% python3 -q
>>> import numpy as np
>>> import numpy.linalg as la
>>> np.set_printoptions(precision=1, suppress=True, linewidth=160, legacy="1.25")
>>> rnd = lambda a: np.round(a, 1) + 0
>>> X = np.load("layer14.npy")
>>> X
array([[ 2., -1., -2., -2.,  1., -2.],
       [ 0., -3., -9., -6.,  6.,  4.],
       [ 0., -4., -8.,  9., -4.,  4.],
       [ 0.,  0., -5.,  6., -6., -2.],
       [ 0., -4., -1.,  1.,  6.,  3.],
       [ 0.,  7.,  8., -3., -7.,  6.]])
>>> vec = np.array([9, -3, 4, 9, -9, 8])
>>> y = X @ vec
>>> y
array([ -30., -103.,  129.,   72.,  -13.,   95.])
>>> rnd(la.solve(X, y))
array([ 9., -3.,  4.,  9., -9.,  8.])
>>> rnd(la.solve(X, y + X[:, 2]))
array([ 9., -3.,  5.,  9., -9.,  8.])
>>> rnd(la.solve(X, 4 * y))
array([ 36., -12.,  16.,  36., -36.,  32.])
>>> f, r1 = X[3], X[1]
>>> f @ f
101.0
>>> p = (f @ r1) / (f @ f) * f
>>> la.matrix_rank(np.outer(f, r1))
1
>>> np.outer(f, r1)
array([[  0.,  -0.,  -0.,  -0.,   0.,   0.],
       [  0.,  -0.,  -0.,  -0.,   0.,   0.],
       [ -0.,  15.,  45.,  30., -30., -20.],
       [  0., -18., -54., -36.,  36.,  24.],
       [ -0.,  18.,  54.,  36., -36., -24.],
       [ -0.,   6.,  18.,  12., -12.,  -8.]])
>>> print(rnd(p))
[ 0.   0.   1.7 -2.1  2.1  0.7]
>>> m1 = np.load("run15.npy")
>>> m1
array([[  1,  -1,   1,  -1],
       [  1,   0,   0,   0],
       [  1,   1,   1,   1],
       [  1,   2,   4,   8],
       [  1,   3,   9,  27],
       [  1,   4,  16,  64],
       [  1,   5,  25, 125]])
>>> C2 = m1.T @ m1
>>> la.matrix_rank(C2)
4
>>> rnd(la.eigvalsh(C2)[::-1])
array([21520.7,    33.6,     3. ,     1.6])
>>> rnd(la.svd(m1, compute_uv=False) ** 2)
array([21520.7,    33.6,     3. ,     1.6])
>>> M2 = np.c_[m1[:, :2] @ np.array([[1, 2], [0, 0]]), np.array([2, 4, 8, 1, 3, 3, 4])]
>>> M2
array([[1, 2, 2],
       [1, 2, 4],
       [1, 2, 8],
       [1, 2, 1],
       [1, 2, 3],
       [1, 2, 3],
       [1, 2, 4]])
>>> rnd(la.norm(M2 - m1 @ la.lstsq(m1, M2)[0], axis=0))
array([0. , 0. , 4.3])
>>> print(la.matrix_rank(np.c_[m1, M2]))
5
>>> rnd(la.norm(la.qr(m1)[0].T @ M2, axis=0) ** 2 / ((M2 ** 2).sum(axis=0) + 1e-12))
array([1. , 1. , 0.8])
>>> vec = np.array([-4, 6, -5, 0])
>>> y = m1 @ vec
>>> rnd(la.lstsq(m1, y)[0])
array([-4.,  6., -5.,  0.])
>>> rnd(la.solve(m1.T @ m1, m1.T @ y))
array([-4.,  6., -5.,  0.])
>>> try:
...     la.solve(m1, y)
... except la.LinAlgError as e:
...     print(repr(e))
... 
LinAlgError('Last 2 dimensions of the array must be square')
>>> rng = np.random.default_rng(3780)
>>> y = y + 0.3 * rng.normal(size=7)
>>> rnd(y)
array([-14.9,  -4.2,  -2.8, -12. , -30.8, -59.9, -98.9])
>>> beta, *_ = la.lstsq(m1, y)
>>> rnd(la.norm(y - m1 @ beta))
0.3
>>> print(beta.round())
[-4.  6. -5. -0.]
>>> rnd(beta)
array([-4.,  6., -5.,  0.])
>>> proj = m1 @ la.solve(m1.T @ m1, m1.T)
>>> rnd(la.eigvalsh(proj))
array([0., 0., 0., 1., 1., 1., 1.])
>>> np.allclose(proj @ proj, proj)
True
>>> U, sigma, VT = la.svd(m1)
>>> print(np.argmax(sigma[:-1] / (sigma[1:] + 1e-6)) + 1)
1
>>> rnd(sigma)
array([146.7,   5.8,   1.7,   1.3])
>>> M2 = U[:, :1] @ np.diag(sigma[:1]) @ VT[:1]
>>> la.matrix_rank(m1, rtol=0.05)
1
>>> rnd(np.abs(m1 - M2).max())
3.0
>>> rnd(la.norm(m1 - M2, 2)), rnd(sigma[1])
(5.8, 5.8)
>>> A = np.load("arr.npy")
>>> A
array([[-5,  0,  0,  0],
       [ 0,  8,  0,  0],
       [ 0,  0,  0,  0],
       [ 0,  0,  0, -9]])
>>> # triangular, det is the product of the diagonal
>>> np.flatnonzero(la.matrix_power((A != 0) + (A.T != 0) + np.eye(4), 4)[1])
array([1])
>>> rnd(np.sort(la.eigvals(A).real))
array([-9., -5.,  0.,  8.])
>>> mat = np.array([[-8, 0, 0, 0, 0, 0],
...     [-3, -1, 0, 0, 0, 0],
...     [-2, 3, 1, 0, 0, 0],
...     [-6, -4, 5, -2, 0, 0],
...     [-7, 1, -6, 7, -4, 0],
...     [-9, 8, -3, 4, -7, 2]])
>>> mat
array([[-8,  0,  0,  0,  0,  0],
       [-3, -1,  0,  0,  0,  0],
       [-2,  3,  1,  0,  0,  0],
       [-6, -4,  5, -2,  0,  0],
       [-7,  1, -6,  7, -4,  0],
       [-9,  8, -3,  4, -7,  2]])
>>> U, sigma, VT = la.svd(mat)
>>> rnd(sigma)
array([19.3, 10.8,  6.7,  2.7,  1.3,  0. ])
>>> M2 = U[:, :5] @ np.diag(sigma[:5]) @ VT[:5]
>>> print(la.matrix_rank(mat, rtol=0.05))
5
>>> rnd(la.norm(mat - M2, 2)), rnd(sigma[5])
(0.0, 0.0)
>>> [round(float(x), 1) for x in la.svd(mat, compute_uv=False)[:3]]
[19.3, 10.8, 6.7]
>>> la.cond(mat) > 100
True
